$ ipython --no-banner

In [1]: import numpy as np

In [2]: from numpy import linalg as LA

In [3]: np.set_printoptions(precision=3, suppress=True, linewidth=140, legacy="1.25")

In [4]: data = np.load("layer10.npy")

In [5]: data
Out[5]: 
array([[ 3,  0,  0,  0,  0],
       [ 0,  1,  0,  0,  0],
       [ 0,  0,  1,  0,  0],
       [ 0,  0,  0,  3,  0],
       [ 0,  0,  0,  0, -2]])

In [6]: evals, vecs = LA.eig(data)

In [7]: np.sort(LA.eigvals(LA.inv(data)))
Out[7]: array([-0.5  ,  0.333,  0.333,  1.   ,  1.   ])

In [8]: print(np.sort(LA.eigvals(data.T)))
[-2.  1.  1.  3.  3.]

In [9]: np.sort(LA.eigvals(data @ data))
Out[9]: array([1., 1., 4., 9., 9.])

In [10]: r0 = np.array([6, 3])

In [11]: np.polyval(r0, data[3])
Out[11]: array([ 3,  3,  3, 21,  3])

In [12]: np.cross(data[3, :3], data[4, :3])
Out[12]: array([0, 0, 0])

In [13]: np.array([np.convolve(row, r0, "same") for row in data])
Out[13]: 
array([[ 18,   9,   0,   0,   0],
       [  0,   6,   3,   0,   0],
       [  0,   0,   6,   3,   0],
       [  0,   0,   0,  18,   9],
       [  0,   0,   0,   0, -12]])

In [14]: np.convolve(data[3], r0)
Out[14]: array([ 0,  0,  0, 18,  9,  0])

In [15]: np.correlate(data[3], data[4], "full")
Out[15]: array([ 0,  0,  0, -6,  0,  0,  0,  0,  0])

In [16]: evals, vecs = LA.eigh(data)

In [17]: vec = np.array([1, -1, 0, 3, 1])

In [18]: LA.eigvalsh(data[1:, 1:])
Out[18]: array([-2.,  1.,  1.,  3.])

In [19]: np.abs(data).sum(axis=1).max(), np.abs(evals).max()
Out[19]: (3, 3.0)

In [20]: vecs * np.maximum(evals, 0) @ vecs.T
Out[20]: 
array([[3., 0., 0., 0., 0.],
       [0., 1., 0., 0., 0.],
       [0., 0., 1., 0., 0.],
       [0., 0., 0., 3., 0.],
       [0., 0., 0., 0., 0.]])

In [21]: vecs * np.abs(evals) @ vecs.T
Out[21]: 
array([[3., 0., 0., 0., 0.],
       [0., 1., 0., 0., 0.],
       [0., 0., 1., 0., 0.],
       [0., 0., 0., 3., 0.],
       [0., 0., 0., 0., 2.]])

In [22]: evals, vecs = LA.eigh(data)

In [23]: LA.svd(data, compute_uv=False)
Out[23]: array([3., 3., 2., 1., 1.])

In [24]: evals
Out[24]: array([-2.,  1.,  1.,  3.,  3.])

In [25]: LA.eigvalsh(data + 3 * np.eye(5))
Out[25]: array([1., 4., 4., 6., 6.])

In [26]: print((evals > 1e-8).sum(), (evals < -1e-8).sum())
4 1

In [27]: print(vecs.T @ vecs)
[[1. 0. 0. 0. 0.]
 [0. 1. 0. 0. 0.]
 [0. 0. 1. 0. 0.]
 [0. 0. 0. 1. 0.]
 [0. 0. 0. 0. 1.]]

In [28]: m1 = np.load("test2.npy")

In [29]: m1
Out[29]: 
array([[-2,  3,  4,  6,  3,  1,  0, -5],
       [ 3,  4, -2,  2,  2,  0, -3,  0],
       [ 4, -2,  0,  1,  2,  4,  3, -3],
       [ 6,  2,  1,  6,  1, -2,  6,  4],
       [ 3,  2,  2,  1,  4,  4,  0,  0],
       [ 1,  0,  4, -2,  4,  0,  0, -5],
       [ 0, -3,  3,  6,  0,  0,  4,  1],
       [-5,  0, -3,  4,  0, -5,  1,  4]])

In [30]: vec = np.array([0, 1, 0, 2, 2, 2, 0, 1])

In [31]: target = m1 @ vec

In [32]: print(target)
[18 12  9 16 20 -1 10  2]

In [33]: np.round(LA.solve(m1, target + m1[:, 5]), 3) + 0
Out[33]: array([0., 1., 0., 2., 2., 3., 0., 1.])

In [34]: np.all(LA.eigvalsh(m1) > 0)
Out[34]: False

In [35]: round(float(LA.eigvalsh(m1).min()), 3)
Out[35]: -9.807

In [36]: evals, vecs = LA.eigh(m1)

In [37]: evals
Out[37]: array([-9.807, -4.786, -3.516, -1.82 ,  3.307,  8.473, 13.665, 14.484])

In [38]: print(LA.eigvalsh(m1 @ m1))
[  3.311  10.939  12.364  22.905  71.797  96.182 186.728 209.773]

In [39]: np.round(vecs @ np.diag(evals) @ vecs.T, 3) + 0
Out[39]: 
array([[-2.,  3.,  4.,  6.,  3.,  1.,  0., -5.],
       [ 3.,  4., -2.,  2.,  2.,  0., -3.,  0.],
       [ 4., -2.,  0.,  1.,  2.,  4.,  3., -3.],
       [ 6.,  2.,  1.,  6.,  1., -2.,  6.,  4.],
       [ 3.,  2.,  2.,  1.,  4.,  4.,  0.,  0.],
       [ 1.,  0.,  4., -2.,  4.,  0.,  0., -5.],
       [ 0., -3.,  3.,  6.,  0.,  0.,  4.,  1.],
       [-5.,  0., -3.,  4.,  0., -5.,  1.,  4.]])

In [40]: rng = np.random.default_rng(824)

In [41]: M2 = m1 + rng.integers(-2, 3, (8, 7)) @ rng.integers(-2, 3, (7, 8))

In [42]: M2
Out[42]: 
array([[ -1,   0,  -4,  -4,  -1,  -8,  -5,   5],
       [ -6,   1,  -3,   3,   3,   1,  -4,  -3],
       [  2,  -7,  -6, -15,  -9,  -9,  -3,   2],
       [  8,  13,  16,  18,   6,   4,  15,  -4],
       [  7,  -1,   1,   3,   3,   6,  -5,   6],
       [  4,   7,   7,  -4,   4,  -4,   5,  -5],
       [  1,   1,  15,  19,   3,   8,  12, -11],
       [ -5,  10,   5,   7,  -8,  -4,   9,  -2]])

In [43]: M2 - m1
Out[43]: 
array([[  1,  -3,  -8, -10,  -4,  -9,  -5,  10],
       [ -9,  -3,  -1,   1,   1,   1,  -1,  -3],
       [ -2,  -5,  -6, -16, -11, -13,  -6,   5],
       [  2,  11,  15,  12,   5,   6,   9,  -8],
       [  4,  -3,  -1,   2,  -1,   2,  -5,   6],
       [  3,   7,   3,  -2,   0,  -4,   5,   0],
       [  1,   4,  12,  13,   3,   8,   8, -12],
       [  0,  10,   8,   3,  -8,   1,   8,  -6]])

In [44]: np.round(LA.svd(M2 - m1, compute_uv=False), 3) + 0
Out[44]: array([48.325, 20.059, 13.139,  8.195,  5.363,  4.432,  1.768,  0.   ])

In [45]: np.abs(M2 - m1).sum(axis=1)
Out[45]: array([50, 20, 64, 68, 24, 24, 61, 44])
